$ python3 -q
>>> import numpy as np
>>> from numpy import linalg as LA
>>> np.set_printoptions(precision=1, suppress=True, linewidth=160, legacy="1.25")
>>> K = np.load("case0.npy")
>>> K
array([[0, 0, 0, 0, 0, 0, 0, 1, 0, 0, 0],
       [0, 0, 0, 0, 0, 0, 1, 0, 0, 0, 0],
       [0, 0, 1, 0, 0, 0, 0, 0, 0, 0, 0],
       [0, 0, 0, 0, 0, 0, 0, 0, 0, 0, 1],
       [0, 0, 0, 0, 0, 1, 0, 0, 0, 0, 0],
       [0, 0, 0, 0, 0, 0, 0, 0, 1, 0, 0],
       [0, 0, 0, 1, 0, 0, 0, 0, 0, 0, 0],
       [0, 0, 0, 0, 0, 0, 0, 0, 0, 1, 0],
       [0, 0, 0, 0, 1, 0, 0, 0, 0, 0, 0],
       [1, 0, 0, 0, 0, 0, 0, 0, 0, 0, 0],
       [0, 1, 0, 0, 0, 0, 0, 0, 0, 0, 0]])
>>> round(LA.det(K), 1)
-1.0
>>> (K != 0).astype(int)
array([[0, 0, 0, 0, 0, 0, 0, 1, 0, 0, 0],
       [0, 0, 0, 0, 0, 0, 1, 0, 0, 0, 0],
       [0, 0, 1, 0, 0, 0, 0, 0, 0, 0, 0],
       [0, 0, 0, 0, 0, 0, 0, 0, 0, 0, 1],
       [0, 0, 0, 0, 0, 1, 0, 0, 0, 0, 0],
       [0, 0, 0, 0, 0, 0, 0, 0, 1, 0, 0],
       [0, 0, 0, 1, 0, 0, 0, 0, 0, 0, 0],
       [0, 0, 0, 0, 0, 0, 0, 0, 0, 1, 0],
       [0, 0, 0, 0, 1, 0, 0, 0, 0, 0, 0],
       [1, 0, 0, 0, 0, 0, 0, 0, 0, 0, 0],
       [0, 1, 0, 0, 0, 0, 0, 0, 0, 0, 0]])
>>> print(np.flatnonzero(LA.matrix_power((K != 0) + (K.T != 0) + np.eye(11), 11)[3]))
[ 1  3  6 10]
>>> vec = np.array([-1, 6, 8, 5, 4, -4, -9, 5, 6, 3, 5])
>>> np.sort(np.abs(np.degrees(np.angle(LA.eigvals(K)))))
array([  0.,   0.,   0.,   0.,  90.,  90., 120., 120., 120., 120., 180.])
>>> print(LA.inv(K))
[[0. 0. 0. 0. 0. 0. 0. 0. 0. 1. 0.]
 [0. 0. 0. 0. 0. 0. 0. 0. 0. 0. 1.]
 [0. 0. 1. 0. 0. 0. 0. 0. 0. 0. 0.]
 [0. 0. 0. 0. 0. 0. 1. 0. 0. 0. 0.]
 [0. 0. 0. 0. 0. 0. 0. 0. 1. 0. 0.]
 [0. 0. 0. 0. 1. 0. 0. 0. 0. 0. 0.]
 [0. 1. 0. 0. 0. 0. 0. 0. 0. 0. 0.]
 [1. 0. 0. 0. 0. 0. 0. 0. 0. 0. 0.]
 [0. 0. 0. 0. 0. 1. 0. 0. 0. 0. 0.]
 [0. 0. 0. 0. 0. 0. 0. 1. 0. 0. 0.]
 [0. 0. 0. 1. 0. 0. 0. 0. 0. 0. 0.]]
>>> print([p for p in range(1, 25) if np.allclose(LA.matrix_power(K, p), np.eye(11))])
[12, 24]
>>> print(11 - LA.matrix_rank(K - np.eye(11), tol=1e-8))
4
>>> rng = np.random.default_rng(264)
>>> labels = rng.permutation(11)
>>> labels
array([ 9,  0,  2,  7,  3,  8,  1,  4,  6,  5, 10])
>>> Y = K[labels][:, labels]
>>> np.diag(Y)
array([0, 0, 1, 0, 0, 0, 0, 0, 0, 0, 0])
>>> Y
array([[0, 1, 0, 0, 0, 0, 0, 0, 0, 0, 0],
       [0, 0, 0, 1, 0, 0, 0, 0, 0, 0, 0],
       [0, 0, 1, 0, 0, 0, 0, 0, 0, 0, 0],
       [1, 0, 0, 0, 0, 0, 0, 0, 0, 0, 0],
       [0, 0, 0, 0, 0, 0, 0, 0, 0, 0, 1],
       [0, 0, 0, 0, 0, 0, 0, 1, 0, 0, 0],
       [0, 0, 0, 0, 0, 0, 0, 0, 1, 0, 0],
       [0, 0, 0, 0, 0, 0, 0, 0, 0, 1, 0],
       [0, 0, 0, 0, 1, 0, 0, 0, 0, 0, 0],
       [0, 0, 0, 0, 0, 1, 0, 0, 0, 0, 0],
       [0, 0, 0, 0, 0, 0, 1, 0, 0, 0, 0]])
>>> round(LA.det(Y), 1), round(float(LA.det(K[labels])), 1)
(-1.0, 1.0)
>>> print(np.trace(Y))
1
>>> print(np.allclose(Y, K))
False
>>> Y = np.array([[8, 7],
...     [9, 6],
...     [8, 5],
...     [3, 9],
...     [5, 6],
...     [0, 6],
...     [5, 8],
...     [0, 0],
...     [0, 1],
...     [1, 8],
...     [4, 1]])
>>> print(LA.matrix_rank(np.vstack([K, Y.T])))
11
>>> print(np.einsum("ik,kj->ij", K, Y))
[[0 0]
 [5 8]
 [8 5]
 [4 1]
 [0 6]
 [0 1]
 [3 9]
 [1 8]
 [5 6]
 [8 7]
 [9 6]]
>>> K @ Y
array([[0, 0],
       [5, 8],
       [8, 5],
       [4, 1],
       [0, 6],
       [0, 1],
       [3, 9],
       [1, 8],
       [5, 6],
       [8, 7],
       [9, 6]])
>>> print(np.einsum("ij,ij->i", K, K))
[1 1 1 1 1 1 1 1 1 1 1]
>>> np.vstack([K, Y.T]).shape
(13, 11)
>>> LA.matrix_rank(K @ Y)
2
>>> Y.T @ K.T
array([[0, 5, 8, 4, 0, 0, 3, 1, 5, 8, 9],
       [0, 8, 5, 1, 6, 1, 9, 8, 6, 7, 6]])
>>> E = np.load("x.npy")
>>> E
array([[ 3.2, -7.9,  6. ,  6.8,  6. ,  8.9, -8.1,  4. ],
       [ 3.1, -7.9,  6.1,  7. ,  6. ,  9.1, -8. ,  4. ],
       [ 3. , -8.1,  6.2,  7.1,  5.9,  9.1, -8. ,  4. ],
       [ 3. , -8. ,  5.9,  7.2,  6.1,  8.8, -8.2,  4.1],
       [ 3.1, -7.9,  6. ,  7.1,  5.9,  9.1, -8.1,  4.2],
       [ 3. , -8. ,  6.2,  7.1,  6.1,  9.1, -8. ,  4. ],
       [ 2.8, -7.9,  5.9,  7.1,  6. ,  9.1, -7.9,  4. ],
       [ 3.2, -8. ,  6. ,  6.8,  6. ,  8.9, -7.9,  3.9],
       [ 0. , -9. ,  0.1,  2.8, -5.9,  0. , -2. , -1.1],
       [ 0. , -8.8,  0.1,  3.2, -6. ,  0.1, -1.9, -0.9],
       [ 0. , -8.8, -0.1,  3. , -6.1, -0.1, -2.1, -1. ],
       [ 0.1, -9.2,  0.1,  2.9, -5.9,  0. , -2.1, -0.9],
       [-0.1, -9. , -0.2,  3.1, -6.1,  0. , -2. , -0.9],
       [ 0. , -8.8, -0.1,  2.9, -6. ,  0. , -2. , -1. ],
       [ 0.1, -8.9, -0.1,  2.9, -5.8, -0.1, -2.1, -1. ],
       [ 0. , -8.8,  0. ,  2.9, -5.8,  0. , -1.8, -1.1]])
>>> C2 = np.cov(E, rowvar=False)
>>> np.round(LA.eigvalsh(C2)[::-1], 1) + 0
array([93.1,  0. ,  0. ,  0. ,  0. ,  0. ,  0. ,  0. ])
>>> print(np.argwhere(np.triu(np.abs(np.corrcoef(E.T)) > 0.8, 1)))
[[0 1]
 [0 2]
 [0 3]
 [0 4]
 [0 5]
 [0 6]
 [0 7]
 [1 2]
 [1 3]
 [1 4]
 [1 5]
 [1 6]
 [1 7]
 [2 3]
 [2 4]
 [2 5]
 [2 6]
 [2 7]
 [3 4]
 [3 5]
 [3 6]
 [3 7]
 [4 5]
 [4 6]
 [4 7]
 [5 6]
 [5 7]
 [6 7]]
>>> np.argsort(-E.std(axis=0).round(6), kind="stable")
array([4, 5, 2, 6, 7, 3, 0, 1])
>>> E.std(axis=0)
array([1.5, 0.5, 3. , 2. , 6. , 4.5, 3. , 2.5])
>>> np.round(np.corrcoef(E[:, 3], E[:, 5])[0, 1], 1)
1.0
>>> print(np.corrcoef(E.T))
[[ 1.  1.  1.  1.  1.  1. -1.  1.]
 [ 1.  1.  1.  1.  1.  1. -1.  1.]
 [ 1.  1.  1.  1.  1.  1. -1.  1.]
 [ 1.  1.  1.  1.  1.  1. -1.  1.]
 [ 1.  1.  1.  1.  1.  1. -1.  1.]
 [ 1.  1.  1.  1.  1.  1. -1.  1.]
 [-1. -1. -1. -1. -1. -1.  1. -1.]
 [ 1.  1.  1.  1.  1.  1. -1.  1.]]
